$ ipython --no-banner

In [1]: import numpy as np

In [2]: np.set_printoptions(precision=3, suppress=True, linewidth=160, floatmode="fixed")

In [3]: rnd = lambda a: np.round(a, 3) + 0

In [4]: sv = 20 * 0.2 ** np.arange(3)

In [5]: rng = np.random.default_rng(63301)

In [6]: arr = rng.normal(size=(17, 3)) * rng.permutation(sv)

In [7]: print(rnd(arr))
[[ -2.438  27.511  -0.269]
 [  4.374 -40.849  -1.651]
 [ -3.907 -10.720  -0.144]
 [  3.495 -12.558  -0.432]
 [ -3.714  20.215   0.651]
 [ -0.106   1.783  -0.494]
 [ -4.779 -10.430   1.030]
 [ -0.575  31.261  -0.683]
 [ -5.265 -14.047   1.176]
 [ -0.586 -10.144  -0.022]
 [ -0.780  -3.557  -0.120]
 [ -3.901 -36.085  -0.555]
 [  1.160 -13.011   0.850]
 [ -0.452 -65.460  -0.602]
 [ -3.205 -36.539   0.770]
 [  0.702 -20.941  -1.794]
 [  0.956  18.550  -0.381]]

In [8]: # column 1 dominates

In [9]: out = np.c_[arr[:, :1] @ np.array([[-2]]), np.array([7, -2, -2, 8, -4, 7, 0, -2, 0, 6, -4, 4, 4, -8, 2, 6, 0])]

In [10]: print(rnd(out))
[[ 4.875  7.000]
 [-8.749 -2.000]
 [ 7.814 -2.000]
 [-6.990  8.000]
 [ 7.428 -4.000]
 [ 0.213  7.000]
 [ 9.558  0.000]
 [ 1.151 -2.000]
 [10.531  0.000]
 [ 1.172  6.000]
 [ 1.559 -4.000]
 [ 7.802  4.000]
 [-2.320  4.000]
 [ 0.905 -8.000]
 [ 6.411  2.000]
 [-1.403  6.000]
 [-1.911  0.000]]

In [11]: print(np.linalg.matrix_rank(np.c_[arr, out]))
4

In [12]: print(rnd(np.linalg.norm(np.linalg.qr(arr)[0].T @ out, axis=0) ** 2 / ((out ** 2).sum(axis=0) + 1e-12)))
[1.000 0.030]

In [13]: cen = arr - arr.mean(axis=0)

In [14]: left, sv, VT = np.linalg.svd(cen, full_matrices=False)

In [15]: print(np.linalg.matrix_rank(cen))
3

In [16]: print(np.searchsorted(np.cumsum(sv ** 2) / (sv ** 2).sum(), 0.9) + 1)
1

In [17]: print(rnd(VT[0] * np.sign(VT[0, np.abs(VT[0]).argmax()])))
[-0.012  1.000  0.005]

In [18]: print(np.abs(left[:, 0]).argmax())
13

In [19]: print(rnd(sv))
[102.874  11.335   2.558]

In [20]: print(rnd(sv ** 2 / (sv ** 2).sum()))
[0.987 0.012 0.001]

In [21]: data = np.array([[1, 0, 0, 0], [1, 0, 0, 0], [1, 2, 2, 0], [0, 2, 2, 2]])

In [22]: # columns 1 and 2 are equal

In [23]: rk = np.linalg.matrix_rank(data)

In [24]: print(rk)
3

In [25]: ns = np.linalg.svd(data)[2][rk:].T

In [26]: print([int(np.linalg.matrix_rank(data[:, :j + 1])) for j in range(4)])
[1, 2, 2, 3]

In [27]: print(rnd(ns @ ns.T))
[[ 0.000  0.000  0.000  0.000]
 [ 0.000  0.500 -0.500  0.000]
 [ 0.000 -0.500  0.500  0.000]
 [ 0.000  0.000  0.000  0.000]]

In [28]: print(np.allclose(data @ ns, 0))
True

In [29]: print(ns.shape)
(4, 1)

In [30]: print([int(np.linalg.matrix_rank(np.delete(data, i, axis=0))) for i in range(4)])
[3, 3, 2, 2]

In [31]: M = np.load("arr.npy")

In [32]: print(M)
[[ 0  0  0]
 [ 0  0  0]
 [ 4 -9 -1]
 [-8 -1 -8]
 [ 0  0  0]
 [ 4 -9 -1]
 [-8 -1 -8]
 [ 0  0  0]
 [ 0  0  0]
 [ 4  8  5]
 [ 0  0  0]
 [ 0 -2 -4]
 [ 8 -1  4]
 [-8 -1 -8]
 [-8 -1 -8]
 [ 0  0  0]
 [ 0  0  0]
 [ 0  0  0]
 [ 8 -1  4]
 [ 4  8  5]
 [ 4 -9 -1]]

In [33]: z = M[:, 0] > np.median(M[:, 0])

In [34]: u = M[z].mean(axis=0) - M[~z].mean(axis=0)

In [35]: print(((M - M.mean(axis=0)) @ u > 0).astype(int))
[1 1 1 0 1 1 0 1 1 1 1 0 1 0 0 1 1 1 1 1 1]

In [36]: print(np.argsort(-np.abs(u).round(6), kind="stable"))
[0 2 1]

In [37]: print(rnd(u))
[ 7.429 -1.429  4.714]

In [38]: print(rnd((((M - M.mean(axis=0)) @ u > 0) == z).mean()))
0.571

In [39]: out = np.c_[M[:, :1] @ np.array([[7]]), np.array([3, 1, 0, 2, 1, 5, 5, 3, 2, 5, 4, 3, 0, 5, 2, 1, 2, 3, 2, 5, 5])]

In [40]: print(out)
[[  0   3]
 [  0   1]
 [ 28   0]
 [-56   2]
 [  0   1]
 [ 28   5]
 [-56   5]
 [  0   3]
 [  0   2]
 [ 28   5]
 [  0   4]
 [  0   3]
 [ 56   0]
 [-56   5]
 [-56   2]
 [  0   1]
 [  0   2]
 [  0   3]
 [ 56   2]
 [ 28   5]
 [ 28   5]]

In [41]: print(np.linalg.matrix_rank(np.c_[M, out]))
4

In [42]: print(rnd(np.linalg.norm(out - M @ np.linalg.lstsq(M, out)[0], axis=0)))
[ 0.000 11.557]

In [43]: print(rnd(np.linalg.norm(np.linalg.qr(M)[0].T @ out, axis=0) ** 2 / ((out ** 2).sum(axis=0) + 1e-12)))
[1.000 0.406]

In [44]: print(np.linalg.matrix_rank(out))
2

In [45]: P = out @ np.linalg.solve(out.T @ out, out.T)

In [46]: print(rnd(np.diag(P)))
[0.040 0.004 0.035 0.151 0.004 0.152 0.237 0.040 0.018 0.152 0.071 0.040 0.138 0.237 0.151 0.004 0.018 0.040 0.161 0.152 0.152]

In [47]: print(np.linalg.matrix_rank(np.eye(21) - P))
19

In [48]: print(rnd(P @ out[:, 1]))
[3.000 1.000 0.000 2.000 1.000 5.000 5.000 3.000 2.000 5.000 4.000 3.000 0.000 5.000 2.000 1.000 2.000 3.000 2.000 5.000 5.000]

In [49]: print(rnd(np.linalg.eigvalsh(P)))
[0.000 0.000 0.000 0.000 0.000 0.000 0.000 0.000 0.000 0.000 0.000 0.000 0.000 0.000 0.000 0.000 0.000 0.000 0.000 1.000 1.000]

In [50]: cen = M - M.mean(axis=0)

In [51]: vecs = np.linalg.svd(cen)[2][:2]

In [52]: out = cen - cen @ vecs.T @ vecs

In [53]: print(rnd(np.cov(cen @ vecs.T, rowvar=False)))
[[38.305  0.000]
 [ 0.000 19.407]]

In [54]: print(np.linalg.norm(out, axis=1).round(6).argmax())
11

In [55]: print(rnd(np.linalg.norm(out) / np.linalg.norm(cen)))
0.087

In [56]: print(rnd(np.diag(vecs.T @ vecs)))
[0.646 0.914 0.440]

In [57]: print(rnd((cen @ vecs.T).std(axis=0)))
[6.040 4.299]

In [58]: A = np.array([[0, 1, 0], [0, 0, 0], [0, 0, 0]])

In [59]: # columns 0 and 2 are equal

In [60]: left, sv, VT = np.linalg.svd(A)

In [61]: print(np.argmax(sv[:-1] / (sv[1:] + 1e-6)) + 1)
1

In [62]: print(sv)
[1.000 0.000 0.000]

In [63]: out = left[:, :1] @ np.diag(sv[:1]) @ VT[:1]

In [64]: print(np.abs(A - out).max())
0.0

In [65]: print(rnd(np.linalg.norm(A - out, 2)), sv[1])
0.0 0.0

In [66]: print(np.linalg.matrix_rank(A, rtol=0.05))
1

In [67]: rk = np.linalg.matrix_rank(A)

In [68]: print(rk)
1

In [69]: ns = np.linalg.svd(A)[2][rk:].T

In [70]: print(A @ ns)
[[0.000 0.000]
 [0.000 0.000]
 [0.000 0.000]]

In [71]: print(np.allclose(A @ ns, 0))
True

In [72]: print([int(np.linalg.matrix_rank(A[:i])) for i in range(1, len(A) + 1)])
[1, 1, 1]

In [73]: print(np.linalg.lstsq(A[:-1].T, A[-1])[2])
1

In [74]: print(rnd(np.linalg.det(A)))
0.0

In [75]: assert A == A.T
ValueError: The truth value of an array with more than one element is ambiguous. Use a.any() or a.all()


In [76]: print(np.allclose(A @ A.T, A.T @ A))
False

In [77]: print(A @ A)
[[0 0 0]
 [0 0 0]
 [0 0 0]]

In [78]: print(rnd(np.linalg.pinv(A)))
[[0.000 0.000 0.000]
 [1.000 0.000 0.000]
 [0.000 0.000 0.000]]

In [79]: print(rnd(np.linalg.svd(A, compute_uv=False)))
[1.000 0.000 0.000]

In [80]: print(rnd(np.linalg.norm(A, axis=0)))
[0.000 1.000 0.000]

In [81]: u = np.array([0, 3, 2])

In [82]: F = np.outer(rng.normal(size=20), u) + 0.02 * rng.normal(size=(20, 3))

In [83]: print(rnd(F))
[[-0.018 -1.750 -1.144]
 [-0.014  2.912  1.927]
 [-0.004  1.987  1.298]
 [-0.009  4.719  3.140]
 [ 0.014 -0.475 -0.297]
 [ 0.011  4.849  3.242]
 [ 0.010 -4.584 -3.069]
 [-0.007 -5.613 -3.786]
 [ 0.052 -3.569 -2.385]
 [ 0.010 -3.040 -1.979]
 [-0.014  1.650  1.026]
 [-0.006 -0.715 -0.513]
 [ 0.008  2.020  1.316]
 [-0.016 -3.126 -2.081]
 [-0.029 -1.058 -0.729]
 [-0.015 -2.201 -1.423]
 [ 0.005 -2.103 -1.422]
 [ 0.001 -0.463 -0.329]
 [-0.003 -0.698 -0.463]
 [-0.016  2.601  1.766]]

In [84]: W2 = F[[10, 1]].astype(float)

In [85]: for _ in range(4):
    ...:     z = np.linalg.norm(F[:, None] - W2, axis=-1).argmin(axis=1)
    ...:     W2 = np.array([F[z == j].mean(axis=0) for j in range(2)])
    ...: 

In [86]: print(z)
[0 1 1 1 0 1 0 0 0 0 1 0 1 0 0 0 0 0 0 1]

In [87]: print(np.abs(W2[1] - W2[0]).argmax())
1
